% python3 -q
>>> import numpy as np
>>> from numpy import linalg as LA
>>> np.set_printoptions(precision=2, suppress=True, linewidth=140, legacy="1.25")
>>> W0 = np.loadtxt("a.csv", delimiter=",")
>>> print(W0)
[[ 1. -2.  9. -5.  5.]
 [ 9. -1.  5.  1. -1.]
 [-2.  3.  3. -9.  9.]
 [ 7.  3.  5. -7.  7.]
 [ 8.  2. -1.  2. -2.]]
>>> vec = np.array([0, -2, -1, 0, -1])
>>> h = np.maximum(W0 @ vec, 0)
>>> print(W0.T @ h)
[0. 0. 0. 0. 0.]
>>> print(np.tanh(W0 @ vec))
[-1.   -0.96 -1.   -1.   -0.76]
>>> np.maximum(W0 @ (3 * vec), 0)
array([0., 0., 0., 0., 0.])
>>> r0 = np.array([3, 5, 0, 3]) + 0.5
>>> M = np.eye(4) - 2 * np.outer(r0, r0) / (r0 @ r0)
>>> M
array([[ 0.55, -0.7 , -0.06, -0.45],
       [-0.7 , -0.1 , -0.1 , -0.7 ],
       [-0.06, -0.1 ,  0.99, -0.06],
       [-0.45, -0.7 , -0.06,  0.55]])
>>> rng = np.random.default_rng(82)
>>> labels = rng.permutation(4)
>>> labels
array([1, 3, 2, 0])
>>> M2 = M[labels][:, labels]
>>> M2
array([[-0.1 , -0.7 , -0.1 , -0.7 ],
       [-0.7 ,  0.55, -0.06, -0.45],
       [-0.1 , -0.06,  0.99, -0.06],
       [-0.7 , -0.45, -0.06,  0.55]])
>>> np.sort(np.abs(LA.eigvals(M2)))
array([1., 1., 1., 1.])
>>> np.allclose(M2, M)
False
>>> vec = np.array([-1, 4, -3, -5])
>>> y = M @ vec
>>> c, lr = np.zeros(4), 1 / LA.norm(M, 2) ** 2
>>> for i in range(5):
...     c -= lr * M.T @ (M @ c - y)
...     if i % 1 == 0: print(i, round(LA.norm(M @ c - y), 2))
... 
0 0.0
1 0.0
2 0.0
3 0.0
4 0.0
>>> c
array([-1.,  4., -3., -5.])
>>> np.round(LA.cond(M), 2)
1.0
>>> np.round(M.T @ M, 2) + 0
array([[1., 0., 0., 0.],
       [0., 1., 0., 0.],
       [0., 0., 1., 0.],
       [0., 0., 0., 1.]])
>>> LA.norm(M, axis=0)
array([1., 1., 1., 1.])
>>> LA.pinv(M)
array([[ 0.55, -0.7 , -0.06, -0.45],
       [-0.7 , -0.1 , -0.1 , -0.7 ],
       [-0.06, -0.1 ,  0.99, -0.06],
       [-0.45, -0.7 , -0.06,  0.55]])
>>> round(float(M[:, 1] @ M[:, 3]), 2)
0.0
>>> evals, vecs = LA.eigh(M)
>>> evals
array([-1.,  1.,  1.,  1.])
>>> np.round(vecs.T @ vecs, 2) + 0
array([[1., 0., 0., 0.],
       [0., 1., 0., 0.],
       [0., 0., 1., 0.],
       [0., 0., 0., 1.]])
>>> np.round(evals.sum(), 2), np.trace(M)
(2.0, 2.0)
>>> LA.eigvalsh(M + 3 * np.eye(4))
array([2., 4., 4., 4.])
>>> np.unique(evals.round(6) + 0, return_counts=True)[1]
array([1, 3])
>>> evals, vecs = LA.eig(M)
>>> print(np.sort(LA.eigvals(M @ M)))
[1. 1. 1. 1.]
>>> print(evals)
[ 1. -1.  1.  1.]
>>> round(float(np.prod(evals)), 2)
-1.0
>>> np.round(M @ vecs[:, 0] - evals[0] * vecs[:, 0], 2) + 0
array([0., 0., 0., 0.])
>>> X = np.load("case13.npy")
>>> X
array([[-4. ,  1.6,  0.2],
       [-6. ,  1.7,  0.9],
       [24. , -0.6,  0. ]])
>>> U, s, vt = LA.svd(W0)
>>> np.argmax(s[:-1] / (s[1:] + 1e-6)) + 1
4
>>> M2 = U[:, :4] @ np.diag(s[:4]) @ vt[:4]
>>> LA.matrix_rank(W0, rtol=0.05)
3
>>> round(float(LA.norm(W0 - M2) / LA.norm(W0)), 2)
0.0
>>> labels = rng.permutation(3)
>>> M2 = X[:, labels] * rng.choice([-1, 1], 3)
>>> M2
array([[-0.2, -4. ,  1.6],
       [-0.9, -6. ,  1.7],
       [-0. , 24. , -0.6]])
>>> U, _, vt = LA.svd(X.T @ M2)
>>> print(np.round(U @ vt, 2) + 0)
[[ 0.  1.  0.]
 [ 0.  0.  1.]
 [-1.  0.  0.]]
>>> np.round(LA.lstsq(X, M2)[0], 2) + 0
array([[ 0.,  1.,  0.],
       [ 0.,  0.,  1.],
       [-1.,  0.,  0.]])
